$ python -q
>>> import numpy as np
>>> import numpy.linalg as la
>>> np.set_printoptions(precision=1, suppress=True, linewidth=120, sign=" ")
>>> def rnd(a):
...     return np.round(a, 1) + 0
... 
>>> M = np.load("layer15.npy")
>>> M
array([[-2,  3, -3],
       [-1,  3,  1],
       [-1,  3,  1],
       [ 0, -2,  2],
       [-2, -3,  1]])
>>> # row 2 repeats row 1
>>> def softmax(z):
...     e = np.exp(z - z.max(axis=-1, keepdims=True))
...     return e / e.sum(axis=-1, keepdims=True)
... 
>>> rnd(softmax(M).sum(axis=1))
array([ 1.,  1.,  1.,  1.,  1.])
>>> rnd(softmax(M[3] + -3))
array([ 0.1,  0. ,  0.9])
>>> scores = M @ M.T / np.sqrt(3)
>>> rnd(softmax(scores + np.triu(np.full(scores.shape, -np.inf), 1)))
array([[ 1. ,  0. ,  0. ,  0. ,  0. ],
       [ 0.2,  0.8,  0. ,  0. ,  0. ],
       [ 0.1,  0.5,  0.5,  0. ,  0. ],
       [ 0. ,  0. ,  0. ,  1. ,  0. ],
       [ 0. ,  0. ,  0. ,  0. ,  1. ]])
>>> Y = np.c_[M[:, :2] @ np.array([[5, 1], [7, 3]]), np.array([3, 1, 1, 0, 1])]
>>> Y
array([[ 11,   7,   3],
       [ 16,   8,   1],
       [ 16,   8,   1],
       [-14,  -6,   0],
       [-31, -11,   1]])
>>> rnd(la.lstsq(M, Y[:, 0])[0])
array([ 5.,  7.,  0.])
>>> rnd(la.norm(Y - M @ la.lstsq(M, Y)[0], axis=0))
array([ 0. ,  0. ,  0.7])
>>> rnd(la.norm(la.qr(M)[0].T @ Y, axis=0) ** 2 / ((Y ** 2).sum(axis=0) + 1e-12))
array([ 1.,  1.,  1.])
>>> la.matrix_rank(Y)
np.int64(3)
>>> arr = np.load("arr.npy")
>>> arr
array([[ 3,  3, -1,  0,  2],
       [ 2,  3,  3, -1,  0],
       [ 0,  2,  3,  3, -1],
       [-1,  0,  2,  3,  3],
       [ 3, -1,  0,  2,  3]])
>>> proj = np.triu(np.array([[0, 0, 3, 0, 0],
...     [3, 0, 3, 2, 3],
...     [0, 1, 2, 1, 0],
...     [3, 3, 1, 0, 2],
...     [0, 2, 1, 0, 2]]), 1) + np.eye(5)
>>> Y = proj @ arr @ la.inv(proj)
>>> rnd(la.det(Y))
np.float64(847.0)
>>> Y
array([[  3.,   9., -28.,  19., -66.],
       [  9.,   6., -29.,  37., -80.],
       [ -1.,   2.,   2.,   0.,  -4.],
       [  5.,  -2.,  -7.,  18., -21.],
       [  3.,  -1.,  -6.,  10., -14.]])
>>> rnd(np.poly(Y))
array([   1.,  -15.,   60.,    5., -110., -847.])
>>> np.einsum("ii->", Y)
np.float64(15.0)
>>> np.kron(np.eye(2, dtype=int), Y)
array([[  3.,   9., -28.,  19., -66.,   0.,   0.,  -0.,   0.,  -0.],
       [  9.,   6., -29.,  37., -80.,   0.,   0.,  -0.,   0.,  -0.],
       [ -1.,   2.,   2.,   0.,  -4.,  -0.,   0.,   0.,   0.,  -0.],
       [  5.,  -2.,  -7.,  18., -21.,   0.,  -0.,  -0.,   0.,  -0.],
       [  3.,  -1.,  -6.,  10., -14.,   0.,  -0.,  -0.,   0.,  -0.],
       [  0.,   0.,  -0.,   0.,  -0.,   3.,   9., -28.,  19., -66.],
       [  0.,   0.,  -0.,   0.,  -0.,   9.,   6., -29.,  37., -80.],
       [ -0.,   0.,   0.,   0.,  -0.,  -1.,   2.,   2.,   0.,  -4.],
       [  0.,  -0.,  -0.,   0.,  -0.,   5.,  -2.,  -7.,  18., -21.],
       [  0.,  -0.,  -0.,   0.,  -0.,   3.,  -1.,  -6.,  10., -14.]])
>>> rnd(la.eigvals(Y).sum().real)
np.float64(15.0)
>>> rnd(np.poly(Y))
array([   1.,  -15.,   60.,    5., -110., -847.])
>>> rnd(la.det(Y.T))
np.float64(847.0)
>>> rnd(la.det(Y[::-1]))
np.float64(847.0)
>>> np.einsum("ij,ji->", Y, Y)
np.float64(105.0)
